$ python3 -q
>>> import numpy as np
>>> import numpy.linalg as la
>>> np.set_printoptions(precision=3, suppress=True, linewidth=160, floatmode="fixed")
>>> rd = lambda a: np.round(a, 3) + 0
>>> feats = np.loadtxt("case7.csv", delimiter=",")
>>> feats
array([[62.000,  0.000,  0.000, 48.000, 32.000],
       [ 0.000, -2.000,  0.000,  0.000,  0.000],
       [ 0.000,  0.000, -2.000,  0.000,  0.000],
       [48.000,  0.000,  0.000, 34.000, 24.000],
       [32.000,  0.000,  0.000, 24.000, 14.000]])
>>> B = np.array([[4, 4], [0, 9], [9, 7], [8, 7], [6, 7]])
>>> feats @ B
array([[824.000, 808.000],
       [  0.000, -18.000],
       [-18.000, -14.000],
       [608.000, 598.000],
       [404.000, 394.000]])
>>> print(la.matrix_rank(np.vstack([feats, B.T])))
5
>>> np.einsum("ik,kj->ji", feats, B)
array([[824.000,   0.000, -18.000, 608.000, 404.000],
       [808.000, -18.000, -14.000, 598.000, 394.000]])
>>> print(np.einsum("ik,kj->ij", feats, B))
[[824.000 808.000]
 [  0.000 -18.000]
 [-18.000 -14.000]
 [608.000 598.000]
 [404.000 394.000]]
>>> np.einsum("ij->j", feats)
array([142.000,  -2.000,  -2.000, 106.000,  70.000])
>>> print(np.einsum("ij,ij->i", feats, feats))
[7172.000    4.000    4.000 4036.000 1796.000]
>>> Uu, sig, vt = la.svd(feats, full_matrices=False)
>>> rd(sig)
array([114.000,   2.000,   2.000,   2.000,   2.000])
>>> rd(sig / sig[0])
array([1.000, 0.018, 0.018, 0.018, 0.018])
>>> rd(np.sqrt((sig ** 2).sum())), rd(la.norm(feats))
(np.float64(114.07), np.float64(114.07))
>>> (sig > 1e-8).sum()
np.int64(5)
>>> rd(Uu.T @ feats @ vt.T)
array([[114.000,   0.000,   0.000,   0.000,   0.000],
       [  0.000,   2.000,   0.000,   0.000,   0.000],
       [  0.000,   0.000,   2.000,   0.000,   0.000],
       [  0.000,   0.000,   0.000,   2.000,   0.000],
       [  0.000,   0.000,   0.000,   0.000,   2.000]])
>>> B = feats[0, 0] * feats[1:] - np.outer(feats[1:, 0], feats[0])
>>> print(B)
[[   0.000 -124.000    0.000    0.000    0.000]
 [   0.000    0.000 -124.000    0.000    0.000]
 [   0.000    0.000    0.000 -196.000  -48.000]
 [   0.000    0.000    0.000  -48.000 -156.000]]
>>> np.flatnonzero(~B.round(6).any(axis=1))
array([], dtype=int64)
>>> la.matrix_rank(B), la.matrix_rank(feats)
(np.int64(4), np.int64(5))
